% python3 -q
>>> import numpy as np
>>> import numpy.linalg as la
>>> np.set_printoptions(precision=3, suppress=True, linewidth=160, legacy="1.25")
>>> def tidy(a):
...     return np.round(a, 3) + 0
... 
>>> W0 = np.load("a.npy")
>>> W0
array([[ 1,  4,  2, -1],
       [ 4, 16,  8, -4],
       [ 2,  8,  4, -2],
       [-1, -4, -2,  1]])
>>> # equal to its transpose
>>> U, sig, Vh = la.svd(W0)
>>> vecs = Vh[:(sig > 1e-8).sum()]
>>> rng = np.random.default_rng(2732)
>>> x0 = W0[0] + 5 * W0[1] + rng.integers(2) * np.eye(4)[0]
>>> x0
array([ 22.,  84.,  42., -21.])
>>> la.matrix_rank(np.vstack([W0, x0]))
2
>>> tidy(vecs.T @ vecs)
array([[ 0.045,  0.182,  0.091, -0.045],
       [ 0.182,  0.727,  0.364, -0.182],
       [ 0.091,  0.364,  0.182, -0.091],
       [-0.045, -0.182, -0.091,  0.045]])
>>> np.allclose(vecs.T @ vecs @ x0, x0)
False
>>> tidy(la.norm(x0 - vecs.T @ vecs @ x0))
0.977
>>> K = np.abs(np.array([[-5, 1, -9, -5, -6],
...     [7, -5, -4, -4, -6],
...     [0, -4, -2, 4, 7],
...     [-4, -3, -9, -2, 5],
...     [8, -5, -8, 5, -9]])) + np.eye(5)
>>> K = K / K.sum(axis=1, keepdims=True)
>>> tidy(K)
array([[0.222, 0.037, 0.333, 0.185, 0.222],
       [0.259, 0.222, 0.148, 0.148, 0.222],
       [0.   , 0.222, 0.167, 0.222, 0.389],
       [0.167, 0.125, 0.375, 0.125, 0.208],
       [0.222, 0.139, 0.222, 0.139, 0.278]])
>>> # rows sum to 1
>>> tidy(np.trace(K))
1.014
>>> tidy((K + K.T) / 2)
array([[0.222, 0.148, 0.167, 0.176, 0.222],
       [0.148, 0.222, 0.185, 0.137, 0.181],
       [0.167, 0.185, 0.167, 0.299, 0.306],
       [0.176, 0.137, 0.299, 0.125, 0.174],
       [0.222, 0.181, 0.306, 0.174, 0.278]])
>>> tidy(np.abs(la.eigvals(K)).max())
1.0
>>> np.allclose(K @ K.T, K.T @ K)
False
>>> tidy(la.det(K))
0.0
>>> tidy((K - K.T) / 2)
array([[ 0.   , -0.111,  0.167,  0.009,  0.   ],
       [ 0.111,  0.   , -0.037,  0.012,  0.042],
       [-0.167,  0.037,  0.   , -0.076,  0.083],
       [-0.009, -0.012,  0.076,  0.   ,  0.035],
       [ 0.   , -0.042, -0.083, -0.035,  0.   ]])
>>> tidy(np.sort(np.abs(la.eigvals(K))))
array([0.056, 0.124, 0.179, 0.179, 1.   ])
>>> tidy(K @ np.ones(5))
array([1., 1., 1., 1., 1.])
>>> pr = np.eye(5)[1]
>>> for _ in range(4):
...     pr = pr @ K
...     print(pr.round(3))
... 
[0.259 0.222 0.148 0.148 0.222]
[0.189 0.141 0.249 0.163 0.257]
[0.163 0.15  0.244 0.167 0.276]
[0.164 0.153 0.241 0.166 0.276]
>>> x0 = np.array([4, -1, -4, -1, 0])
>>> target = K @ x0
>>> coef, lr = np.zeros(5), 1 / la.norm(K, 2) ** 2
>>> for i in range(3):
...     coef -= lr * K.T @ (K @ coef - target)
...     if i % 1 == 0: print(i, round(la.norm(K @ coef - target), 3))
... 
0 0.953
1 0.919
2 0.886
>>> tidy(la.cond(K))
24.843
>>> tidy(coef)
array([-0.053, -0.347, -0.964, -0.539, -0.889])
>>> X = np.array([[-8, -2, -3],
...     [-5, 7, -11],
...     [4, 9, -7],
...     [-3, 0, -16],
...     [2, -1, -13],
...     [-2, 1, -7],
...     [-6, 7, 1],
...     [-14, -1, -7],
...     [-8, 8, -14],
...     [-15, -1, -10],
...     [-12, -1, -17],
...     [-14, 6, -23]])
>>> tidy(la.norm(X, axis=1))
array([ 8.775, 13.964, 12.083, 16.279, 13.191,  7.348,  9.274, 15.684, 18.   , 18.055, 20.833, 27.586])
>>> tidy(la.norm(X, "nuc"))
83.655
>>> X[3] @ X[4]
202
>>> tidy(la.norm(X) ** 2 / la.norm(X, 2) ** 2)
1.23
>>> x0 = np.array([1, -2, -3])
>>> target = X @ x0
>>> target
array([  5,  14,   7,  45,  43,  17, -23,   9,  18,  17,  41,  43])
>>> tidy(la.lstsq(X, target)[0])
array([ 1., -2., -3.])
>>> target = target + 0.05 * rng.normal(size=12)
>>> tidy(target)
array([  4.971,  14.008,   6.917,  44.989,  43.004,  17.025, -23.063,   9.034,  18.042,  17.001,  40.987,  43.021])
>>> coef, *_ = la.lstsq(X, target)
>>> [round(float(la.norm(la.solve(X.T @ X + lam * np.eye(3), X.T @ target))), 2) for lam in (0, 1, 10, 100)]
[3.74, 3.73, 3.6, 2.78]
>>> coef.round()
array([ 1., -2., -3.])
>>> tidy(X.T @ (target - X @ coef))
array([0., 0., 0.])
>>> tidy(coef)
array([ 0.999, -2.003, -3.001])
>>> D = la.norm(X[:, None] - X[None], axis=-1)
>>> D.mean(axis=1).argmax()
11
>>> tidy(la.norm(X - X.mean(axis=0), axis=1))
array([ 8.992,  4.692, 12.981,  7.107,  9.79 ,  6.179, 12.39 ,  8.88 ,  6.456,  9.047,  9.065, 14.76 ])
>>> np.unravel_index(D.round(6).argmax(), D.shape)
(6, 11)
>>> D[7].round(6).argsort(kind="stable")[:4]
array([ 7,  9,  0, 10])
>>> la.matrix_rank(D ** 2)
5
>>> tidy(la.norm(X, axis=1))
array([ 8.775, 13.964, 12.083, 16.279, 13.191,  7.348,  9.274, 15.684, 18.   , 18.055, 20.833, 27.586])
